% ipython --no-banner

In [1]: import numpy as np

In [2]: np.set_printoptions(precision=4, suppress=True, linewidth=100, floatmode="fixed")

In [3]: def tidy(a):
   ...:     return np.round(a, 4) + 0
   ...: 

In [4]: A = np.load("run0.npy")

In [5]: A
Out[5]: 
array([[ 1,  3,  1],
       [ 3,  6,  2],
       [ 3,  6,  5],
       [ 5,  6,  7],
       [ 7,  7,  8],
       [10,  8,  8],
       [10,  8, 11],
       [13,  8, 13],
       [15, 11, 15],
       [17, 14, 18],
       [19, 14, 19],
       [22, 14, 20],
       [23, 17, 22],
       [25, 18, 24],
       [25, 18, 26],
       [26, 19, 26],
       [29, 20, 27],
       [32, 20, 27],
       [33, 23, 30],
       [35, 24, 32],
       [37, 27, 33],
       [38, 28, 36],
       [39, 28, 39],
       [42, 28, 40],
       [45, 30, 42],
       [46, 33, 44],
       [47, 33, 45],
       [48, 34, 48],
       [49, 37, 49],
       [49, 37, 50],
       [49, 38, 50],
       [49, 40, 51]])

In [6]: A2 = A[0, 0] * A[1:] - np.outer(A[1:, 0], A[0])

In [7]: A2
Out[7]: 
array([[   0,   -3,   -1],
       [   0,   -3,    2],
       [   0,   -9,    2],
       [   0,  -14,    1],
       [   0,  -22,   -2],
       [   0,  -22,    1],
       [   0,  -31,    0],
       [   0,  -34,    0],
       [   0,  -37,    1],
       [   0,  -43,    0],
       [   0,  -52,   -2],
       [   0,  -52,   -1],
       [   0,  -57,   -1],
       [   0,  -57,    1],
       [   0,  -59,    0],
       [   0,  -67,   -2],
       [   0,  -76,   -5],
       [   0,  -76,   -3],
       [   0,  -81,   -3],
       [   0,  -84,   -4],
       [   0,  -86,   -2],
       [   0,  -89,    0],
       [   0,  -98,   -2],
       [   0, -105,   -3],
       [   0, -105,   -2],
       [   0, -108,   -2],
       [   0, -110,    0],
       [   0, -110,    0],
       [   0, -110,    1],
       [   0, -109,    1],
       [   0, -107,    2]])

In [8]: np.flatnonzero(~A2.round(6).any(axis=1))
Out[8]: array([], dtype=int64)
